% ipython --no-banner

In [1]: import numpy as np

In [2]: np.set_printoptions(suppress=True, linewidth=160)

In [3]: def tidy(a):
   ...:     return np.round(a, 1) + 0
   ...: 

In [4]: W0 = np.loadtxt("case19.csv", delimiter=",")

In [5]: tidy(W0)
Out[5]: 
array([[ 0.1, -0.3, -0.8, -0.2,  0.5],
       [ 0. ,  0.9, -0.2, -0.4, -0.1],
       [-0.3, -0.2,  0.5, -0.7,  0.4],
       [ 0.9, -0.2,  0.1, -0.3, -0.2],
       [-0.4, -0.4, -0.3, -0.4, -0.7]])

In [6]: A2 = np.array([[3, 0, 2], [0, 1, 5]])

In [7]: Z = np.kron(A2, W0)

In [8]: tidy(np.linalg.norm(Z, 2)), tidy(np.linalg.norm(A2, 2) * np.linalg.norm(W0, 2))
Out[8]: (np.float64(5.6), np.float64(5.6))

In [9]: np.allclose(W0, W0.T)
Out[9]: False

In [10]: tidy(np.trace(W0))
Out[10]: np.float64(0.4)

In [11]: tidy(np.abs(np.linalg.eigvals(W0)).max())
Out[11]: np.float64(1.0)

In [12]: tidy((W0 + W0.T) / 2)
Out[12]: 
array([[ 0.1, -0.1, -0.5,  0.3,  0.1],
       [-0.1,  0.9, -0.2, -0.3, -0.2],
       [-0.5, -0.2,  0.5, -0.3,  0. ],
       [ 0.3, -0.3, -0.3, -0.3, -0.3],
       [ 0.1, -0.2,  0. , -0.3, -0.7]])

In [13]: def softmax(z):
    ...:     e = np.exp(z - z.max(axis=-1, keepdims=True))
    ...:     return e / e.sum(axis=-1, keepdims=True)
    ...: 

In [14]: tidy(softmax(10 * W0[2]))
Out[14]: array([0. , 0. , 0.7, 0. , 0.3])

In [15]: att = W0 @ W0.T / np.sqrt(5)

In [16]: tidy(softmax(att + np.triu(np.full(att.shape, -np.inf), 1)))
Out[16]: 
array([[1. , 0. , 0. , 0. , 0. ],
       [0.4, 0.6, 0. , 0. , 0. ],
       [0.3, 0.3, 0.4, 0. , 0. ],
       [0.2, 0.2, 0.2, 0.3, 0. ],
       [0.2, 0.2, 0.2, 0.2, 0.3]])

In [17]: tidy(softmax(att))
Out[17]: 
array([[0.3, 0.2, 0.2, 0.2, 0.2],
       [0.2, 0.3, 0.2, 0.2, 0.2],
       [0.2, 0.2, 0.3, 0.2, 0.2],
       [0.2, 0.2, 0.2, 0.3, 0.2],
       [0.2, 0.2, 0.2, 0.2, 0.3]])

In [18]: A2 = np.array([[0, 0], [2, 0], [3, 0], [3, 3], [0, 3]])

In [19]: np.linalg.matrix_rank(W0 @ A2)
Out[19]: np.int64(2)

In [20]: np.vstack([W0, A2.T]).shape
Out[20]: (7, 5)

In [21]: tidy(np.einsum("ij->j", W0))
Out[21]: array([ 0.4, -0.1, -0.7, -2.1, -0.2])

In [22]: tidy(np.einsum("ik,kj->ij", W0, A2))
Out[22]: 
array([[-3.5,  0.9],
       [-0.3, -1.6],
       [-1. , -1. ],
       [-1. , -1.7],
       [-2.8, -3.2]])

In [23]: r0 = np.array([0, 0, 0, 3, 0])

In [24]: A2 = W0 + np.outer(r0, np.eye(5)[1])

In [25]: np.linalg.matrix_rank(np.linalg.inv(A2) - np.linalg.inv(W0), tol=1e-8)
Out[25]: np.int64(1)

In [26]: arr = np.load("out13.npy")

In [27]: arr
Out[27]: 
array([[-6, -2],
       [-7, -3]])

In [28]: A2 = arr / np.linalg.norm(arr, axis=1, keepdims=True)

In [29]: C2 = A2 @ A2.T

In [30]: (C2 - 2 * np.eye(2)).round(6).argmax(axis=1)
Out[30]: array([1, 0])

In [31]: tidy(np.linalg.norm(A2, axis=1))
Out[31]: array([1., 1.])

In [32]: tidy(C2)
Out[32]: 
array([[1., 1.],
       [1., 1.]])

In [33]: tidy(C2[1])
Out[33]: array([1., 1.])

In [34]: np.argwhere(np.triu(np.abs(C2) > 0.95, 1))
Out[34]: array([[0, 1]])

In [35]: (np.abs(C2) > 0.9).astype(int)
Out[35]: 
array([[1, 1],
       [1, 1]])

In [36]: U, sigma, Vh = np.linalg.svd(arr, full_matrices=False)

In [37]: tidy(U.T @ arr @ Vh.T)
Out[37]: 
array([[9.9, 0. ],
       [0. , 0.4]])

In [38]: np.abs(U[:, 0]).round(6).argmax()
Out[38]: np.int64(1)

In [39]: np.allclose(U * sigma @ Vh, arr)
Out[39]: True

In [40]: U.shape, sigma.shape, Vh.shape
Out[40]: ((2, 2), (2,), (2, 2))

In [41]: tidy(U.T @ U)
Out[41]: 
array([[1., 0.],
       [0., 1.]])

In [42]: tidy(sigma / sigma[0])
Out[42]: array([1., 0.])

In [43]: tidy(Vh @ Vh.T)
Out[43]: 
array([[1., 0.],
       [0., 1.]])

In [44]: data = np.loadtxt("test19.csv", delimiter=",")

In [45]: data
Out[45]: 
array([[-1.6, -0.9,  0.1,  2.4],
       [-0.7,  0.4,  2.4, -1.5],
       [ 0.7, -2.3,  0.7,  1.6],
       [-2.5,  0.6, -1.6, -0.3],
       [ 0.9,  1.3,  0.1,  2.5],
       [ 0.7,  1.9,  0.5, -2.2],
       [ 1.1, -1.8,  0.7, -2.1],
       [ 0.5,  2.6,  1. , -1. ],
       [-1.4,  0.3, -2.3, -1.2],
       [-0.1,  2.5, -1.6, -0.3],
       [-2.5,  0.3,  1.5,  0.7],
       [-1.5, -0.8,  0.9,  2.3],
       [ 1.7,  1.5, -2. ,  0.3],
       [ 2.1,  1.7,  1.3,  0.5],
       [ 1.4,  0. , -2.5,  0.8],
       [-0.5, -2.7, -0.6, -1.1],
       [ 1.2,  1.1, -2.3, -1. ],
       [-0.5, -1.7,  1.8,  1.7],
       [ 1.5,  2.4,  0.8, -0.6],
       [ 1.7, -1.9, -0.7,  1.5],
       [ 1. , -0.9, -2.7, -0.2],
       [-1.8,  0.7,  1.8,  1.4],
       [-1.5,  1.4,  0.9, -1.9],
       [-1.9, -1.3, -1.9, -0.6],
       [ 0.4, -0.5, -2.7,  1.1],
       [ 0.8, -2.6, -1.2,  0.3],
       [-0.5, -0.6,  1.5, -2.5],
       [ 2.1, -0.8, -0.2, -2. ],
       [ 2.1, -1. ,  1.8,  0.4],
       [ 2.7, -0.9,  0.6,  0.9],
       [ 1.6,  0.2,  2.5, -0.1]])

In [46]: Xc = (data - data.mean(axis=0)) / data.std(axis=0)

In [47]: tidy(Xc.std(axis=0))
Out[47]: array([1., 1., 1., 1.])

In [48]: b = np.linalg.lstsq(np.delete(Xc, 0, axis=1), Xc[:, 0])[0]

In [49]: tidy(1 - np.var(Xc[:, 0] - np.delete(Xc, 0, axis=1) @ b))
Out[49]: np.float64(0.0)

In [50]: M = np.load("dump.npy")

In [51]: M
Out[51]: 
array([[ 1.6,  2.4, -0.6, -2.2,  0.6],
       [-1.9, -4. ,  1.6, -0.4, -1. ],
       [-0.6,  0.7,  0.4,  0.9,  0.1],
       [-1.3, -2.6,  0. , -0.4, -0.6],
       [ 0.5,  2.4, -1.5,  0.5,  0.6],
       [ 0.4,  1.1,  2.6, -0.9,  0.4],
       [ 0.3,  0. ,  0.2, -1. ,  0. ],
       [-1.8, -2.9, -0.7, -0.6, -0.6],
       [ 1.7, -5.8, -0.3, -0.7, -1.4],
       [-1.2,  3.4,  1.8,  0. ,  0.8],
       [ 1.2, -6.2, -0.2, -0.2, -1.8],
       [-0.5, -1.5, -0.9,  0.9, -0.4],
       [ 0.3,  5.5, -0.3,  1.4,  1.4],
       [ 0.4, -2. , -0.3,  0.1, -0.5],
       [-0.4, -7.4, -0.6, -0.8, -1.7],
       [ 0.1, -1.5,  0.1, -0.6, -0.3],
       [ 0.2,  1.1,  0. , -0.9,  0.2],
       [-1.7, -3.1, -1.2, -1.7, -0.6],
       [ 0.4, -6.7, -2.5, -1.3, -1.7],
       [ 0.3, -1.1, -0.7,  1.4, -0.2]])

In [52]: idx = M[:, 0] > np.median(M[:, 0])

In [53]: r0 = M[idx].mean(axis=0) - M[~idx].mean(axis=0)

In [54]: np.argsort(-np.abs(r0).round(6), kind="stable")
Out[54]: array([0, 1, 2, 4, 3])

In [55]: ((M - M.mean(axis=0)) @ r0 > 0).astype(int)
Out[55]: array([1, 0, 1, 0, 1, 1, 1, 0, 0, 1, 0, 0, 1, 1, 0, 1, 1, 0, 0, 1])

In [56]: tidy(r0)
Out[56]: array([ 1.6,  0.7, -0.4,  0.1,  0.1])

In [57]: Xc = (M - M.mean(axis=0)) / M.std(axis=0)

In [58]: np.argwhere(np.abs(Xc) > 2)
Out[58]: 
array([[ 5,  2],
       [12,  1],
       [12,  4],
       [18,  2]])

In [59]: b = np.linalg.lstsq(np.delete(Xc, 2, axis=1), Xc[:, 2])[0]

In [60]: tidy(b)
Out[60]: array([-0.3,  1.5, -0.1, -1.1])

In [61]: C2 = np.cov(M, rowvar=False)

In [62]: tidy(np.median(M, axis=0))
Out[62]: array([ 0.2, -1.5, -0.3, -0.5, -0.4])

In [63]: tidy(np.polyfit(M[:, 4], M[:, 1], 1))
Out[63]: array([ 4. , -0.1])

In [64]: tidy(np.linalg.eigvalsh(C2)[::-1])
Out[64]: array([13.6,  1.4,  1. ,  0.8,  0. ])

In [65]: np.argsort(-M.std(axis=0).round(6), kind="stable")
Out[65]: array([1, 2, 0, 3, 4])

In [66]: tidy(np.corrcoef(M[:, 4], M[:, 1])[0, 1])
Out[66]: np.float64(1.0)

In [67]: tidy(C2)
Out[67]: 
array([[ 1.1,  0.2, -0.2, -0.1,  0. ],
       [ 0.2, 12.6,  1.3,  1.1,  3.1],
       [-0.2,  1.3,  1.3,  0. ,  0.3],
       [-0.1,  1.1,  0. ,  0.9,  0.2],
       [ 0. ,  3.1,  0.3,  0.2,  0.8]])

In [68]: tidy(M.std(axis=0))
Out[68]: array([1. , 3.5, 1.1, 0.9, 0.9])

In [69]: J = np.loadtxt("run10.csv", delimiter=",")

In [70]: tidy(J)
Out[70]: 
array([[ 0.3, -0.5, -0.1,  0.8],
       [-0.5,  0.6,  0. ,  0.6],
       [-0.1,  0. ,  1. ,  0.1],
       [ 0.8,  0.6,  0.1,  0.1]])

In [71]: rng = np.random.default_rng(47)

In [72]: idx = rng.permutation(4)

In [73]: idx
Out[73]: array([0, 3, 1, 2])

In [74]: A2 = J[idx][:, idx]

In [75]: tidy(A2)
Out[75]: 
array([[ 0.3,  0.8, -0.5, -0.1],
       [ 0.8,  0.1,  0.6,  0.1],
       [-0.5,  0.6,  0.6,  0. ],
       [-0.1,  0.1,  0. ,  1. ]])

In [76]: np.trace(A2)
Out[76]: np.float64(2.0)

In [77]: tidy(np.linalg.det(A2)), tidy(np.linalg.det(J[idx]))
Out[77]: (np.float64(-1.0), np.float64(-1.0))

In [78]: tidy(softmax(10 * A2[3]))
Out[78]: array([0., 0., 0., 1.])

In [79]: tidy(softmax(A2).sum(axis=1))
Out[79]: array([1., 1., 1., 1.])

In [80]: att = A2 @ A2.T / np.sqrt(4)

In [81]: tidy(softmax(att + np.triu(np.full(att.shape, -np.inf), 1)))
Out[81]: 
array([[1. , 0. , 0. , 0. ],
       [0.4, 0.6, 0. , 0. ],
       [0.3, 0.3, 0.5, 0. ],
       [0.2, 0.2, 0.2, 0.4]])

In [82]: ev, V = np.linalg.eigh(J)

In [83]: x = np.array([-1, -2, -2, 0])

In [84]: tidy(V * np.maximum(ev, 0) @ V.T)
Out[84]: 
array([[ 0.7, -0.3,  0. ,  0.4],
       [-0.3,  0.8,  0. ,  0.3],
       [ 0. ,  0. ,  1. ,  0. ],
       [ 0.4,  0.3,  0. ,  0.5]])

In [85]: tidy(np.abs(J).sum(axis=1).max()), tidy(np.abs(ev).max())
Out[85]: (np.float64(1.8), np.float64(1.0))

In [86]: tidy(np.linalg.eigvalsh(J[1:, 1:]))
Out[86]: array([-0.3,  1. ,  1. ])

In [87]: th = np.radians(30)

In [88]: Rm = np.eye(4)

In [89]: Rm[0, 0] = Rm[1, 1] = np.cos(th)

In [90]: Rm[0, 1], Rm[1, 0] = -np.sin(th), np.sin(th)

In [91]: tidy(Rm)
Out[91]: 
array([[ 0.9, -0.5,  0. ,  0. ],
       [ 0.5,  0.9,  0. ,  0. ],
       [ 0. ,  0. ,  1. ,  0. ],
       [ 0. ,  0. ,  0. ,  1. ]])

In [92]: A2 = J @ Rm.T

In [93]: tidy(A2)
Out[93]: 
array([[ 0.6, -0.3, -0.1,  0.8],
       [-0.7,  0.2,  0. ,  0.6],
       [ 0. , -0.1,  1. ,  0.1],
       [ 0.4,  0.9,  0.1,  0.1]])

In [94]: np.allclose(J @ J.T, A2 @ A2.T)
Out[94]: True

In [95]: tidy(np.linalg.svd(J, compute_uv=False)), tidy(np.linalg.svd(A2, compute_uv=False))
Out[95]: (array([1., 1., 1., 1.]), array([1., 1., 1., 1.]))

In [96]: tidy(np.abs(A2 - J).max(axis=0))
Out[96]: array([0.4, 0.3, 0. , 0. ])

In [97]: np.allclose(np.linalg.norm(J, axis=1), np.linalg.norm(A2, axis=1))
Out[97]: True

In [98]: K = np.load("data.npy")

In [99]: K
Out[99]: 
array([[ 2,  5,  2,  5,  2,  5],
       [ 2, -3,  2, -3,  2, -3],
       [-5,  2, -5,  2, -5,  2],
       [ 2,  5,  2,  5,  2,  5],
       [ 2, -3,  2, -3,  2, -3],
       [-5,  2, -5,  2, -5,  2]])

In [100]: U, sigma, Vh = np.linalg.svd(K)

In [101]: tidy(sigma)
Out[101]: array([15.9, 13.2,  0. ,  0. ,  0. ,  0. ])

In [102]: A2 = U[:, :2] @ np.diag(sigma[:2]) @ Vh[:2]

In [103]: tidy(np.abs(K - A2).max())
Out[103]: np.float64(0.0)

In [104]: tidy(np.linalg.norm(K - A2) / np.linalg.norm(K))
Out[104]: np.float64(0.0)

In [105]: tidy(A2)
Out[105]: 
array([[ 2.,  5.,  2.,  5.,  2.,  5.],
       [ 2., -3.,  2., -3.,  2., -3.],
       [-5.,  2., -5.,  2., -5.,  2.],
       [ 2.,  5.,  2.,  5.,  2.,  5.],
       [ 2., -3.,  2., -3.,  2., -3.],
       [-5.,  2., -5.,  2., -5.,  2.]])

In [106]: mat = np.load("sample0.npy")

In [107]: mat
Out[107]: 
array([[  0, -15,  15,  10,  15],
       [  0, -24,  24,  16,  24],
       [  0, -24,  24,  16,  24],
       [  0, -27,  27,  18,  27],
       [  0,  -6,   6,   4,   6]])

In [108]: np.allclose(mat[:-1].T @ np.linalg.lstsq(mat[:-1].T, mat[-1])[0], mat[-1])
Out[108]: True

In [109]: np.unique(mat.round(6), axis=0).shape
Out[109]: (4, 5)

In [110]: np.abs(np.diag(np.linalg.qr(mat)[1])) > 1e-9
Out[110]: array([False,  True, False, False, False])

In [111]: tidy(mat @ np.linalg.pinv(mat) @ mat)
Out[111]: 
array([[  0., -15.,  15.,  10.,  15.],
       [  0., -24.,  24.,  16.,  24.],
       [  0., -24.,  24.,  16.,  24.],
       [  0., -27.,  27.,  18.,  27.],
       [  0.,  -6.,   6.,   4.,   6.]])
